% ipython --no-banner

In [1]: import numpy as np

In [2]: from numpy import linalg as LA

In [3]: np.set_printoptions(precision=3, suppress=True, linewidth=100, legacy="1.25")

In [4]: F = np.diag(np.array([0, 0, 2, 1, 0, 1, 2, 2, 0])) + -3 * np.eye(9, k=1) + -3 * np.eye(9, k=-1)

In [5]: print(F)
[[ 0. -3.  0.  0.  0.  0.  0.  0.  0.]
 [-3.  0. -3.  0.  0.  0.  0.  0.  0.]
 [ 0. -3.  2. -3.  0.  0.  0.  0.  0.]
 [ 0.  0. -3.  1. -3.  0.  0.  0.  0.]
 [ 0.  0.  0. -3.  0. -3.  0.  0.  0.]
 [ 0.  0.  0.  0. -3.  1. -3.  0.  0.]
 [ 0.  0.  0.  0.  0. -3.  2. -3.  0.]
 [ 0.  0.  0.  0.  0.  0. -3.  2. -3.]
 [ 0.  0.  0.  0.  0.  0.  0. -3.  0.]]

In [6]: other = F / np.sqrt((F ** 2).mean(axis=1, keepdims=True))

In [7]: print(F - F.mean(axis=1, keepdims=True))
[[ 0.333 -2.667  0.333  0.333  0.333  0.333  0.333  0.333  0.333]
 [-2.333  0.667 -2.333  0.667  0.667  0.667  0.667  0.667  0.667]
 [ 0.444 -2.556  2.444 -2.556  0.444  0.444  0.444  0.444  0.444]
 [ 0.556  0.556 -2.444  1.556 -2.444  0.556  0.556  0.556  0.556]
 [ 0.667  0.667  0.667 -2.333  0.667 -2.333  0.667  0.667  0.667]
 [ 0.556  0.556  0.556  0.556 -2.444  1.556 -2.444  0.556  0.556]
 [ 0.444  0.444  0.444  0.444  0.444 -2.556  2.444 -2.556  0.444]
 [ 0.444  0.444  0.444  0.444  0.444  0.444 -2.556  2.444 -2.556]
 [ 0.333  0.333  0.333  0.333  0.333  0.333  0.333 -2.667  0.333]]

In [8]: print(LA.matrix_rank(other) == LA.matrix_rank(F))
True

In [9]: rng = np.random.default_rng(51538)

In [10]: other = F + rng.integers(-2, 3, (9, 7)) @ rng.integers(-2, 3, (7, 9))

In [11]: print(other)
[[ -2.  -5.  -1.  -4.   1.   1.  -5.  -7.   4.]
 [ -5.  10.   2.   2.  -6.   3.   6.   5.  -3.]
 [  5. -11.  -3.  -6.   6.  -3.  -3.  -7.   5.]
 [  0. -10.  -8.   3.  -2.  -7.  -5.   0.   3.]
 [ -2.   0.  -4.   1.  -7.  -5.   1.   5.  -2.]
 [  2.   2.  -1.   1.  -5.  -6.   1.   0.   7.]
 [ -3.  -5.  -7.   0.   3.  -5.  -3.  -2.  -1.]
 [  2.   0.   7.  -5.   8.   4.  -6.   0.   4.]
 [ -2.   8.   3.   3.  -5.   3.   5.   5.  -4.]]

In [12]: print(LA.matrix_rank(other - F, tol=1e-8))
7

In [13]: print(other - F)
[[ -2.  -2.  -1.  -4.   1.   1.  -5.  -7.   4.]
 [ -2.  10.   5.   2.  -6.   3.   6.   5.  -3.]
 [  5.  -8.  -5.  -3.   6.  -3.  -3.  -7.   5.]
 [  0. -10.  -5.   2.   1.  -7.  -5.   0.   3.]
 [ -2.   0.  -4.   4.  -7.  -2.   1.   5.  -2.]
 [  2.   2.  -1.   1.  -2.  -7.   4.   0.   7.]
 [ -3.  -5.  -7.   0.   3.  -2.  -5.   1.  -1.]
 [  2.   0.   7.  -5.   8.   4.  -3.  -2.   7.]
 [ -2.   8.   3.   3.  -5.   3.   5.   8.  -4.]]

In [14]: print(np.abs(other - F).sum(axis=1))
[27. 42. 45. 33. 27. 26. 27. 38. 41.]

In [15]: print(other.sum(axis=1))
[-18.  14. -17. -26. -13.   1. -23.  14.  16.]

In [16]: print(LA.matrix_rank(other))
9

In [17]: print(np.unravel_index(np.abs(other).argmax(), other.shape))
(2, 1)

In [18]: print(other.mean(axis=0))
[-0.556 -1.222 -1.333 -0.556 -0.778 -1.667 -1.    -0.111  1.444]

In [19]: print(other - other[0])
[[ 0.  0.  0.  0.  0.  0.  0.  0.  0.]
 [-3. 15.  3.  6. -7.  2. 11. 12. -7.]
 [ 7. -6. -2. -2.  5. -4.  2.  0.  1.]
 [ 2. -5. -7.  7. -3. -8.  0.  7. -1.]
 [ 0.  5. -3.  5. -8. -6.  6. 12. -6.]
 [ 4.  7.  0.  5. -6. -7.  6.  7.  3.]
 [-1.  0. -6.  4.  2. -6.  2.  5. -5.]
 [ 4.  5.  8. -1.  7.  3. -1.  7.  0.]
 [ 0. 13.  4.  7. -6.  2. 10. 12. -8.]]

In [20]: r0 = np.array([2, 5])

In [21]: print(np.convolve(F[2], r0))
[  0.  -6. -11.   4. -15.   0.   0.   0.   0.   0.]

In [22]: print(np.polyval(r0, F[2]))
[ 5. -1.  9. -1.  5.  5.  5.  5.  5.]

In [23]: data = np.load("w.npy")

In [24]: print(data)
[[1.    0.5   0.25  0.125]
 [0.5   1.    0.5   0.25 ]
 [0.25  0.5   1.    0.5  ]
 [0.125 0.25  0.5   1.   ]]

In [25]: idx = rng.permutation(4)

In [26]: print(idx)
[3 0 1 2]

In [27]: other = data[idx][:, idx]

In [28]: print(np.trace(other))
4.0

In [29]: print(np.allclose(other, data))
False

In [30]: print(np.diag(other))
[1. 1. 1. 1.]

In [31]: print(np.sort(np.abs(LA.eigvals(other))))
[0.375 0.539 1.    2.086]

In [32]: x = np.ones(4)

In [33]: for _ in range(3):
    ...:     x = data @ x
    ...:     x /= LA.norm(x)
    ...:     print(round(x @ data @ x, 3))
    ...: 
2.084
2.085
2.086

In [34]: print(x)
[0.436 0.556 0.556 0.436]
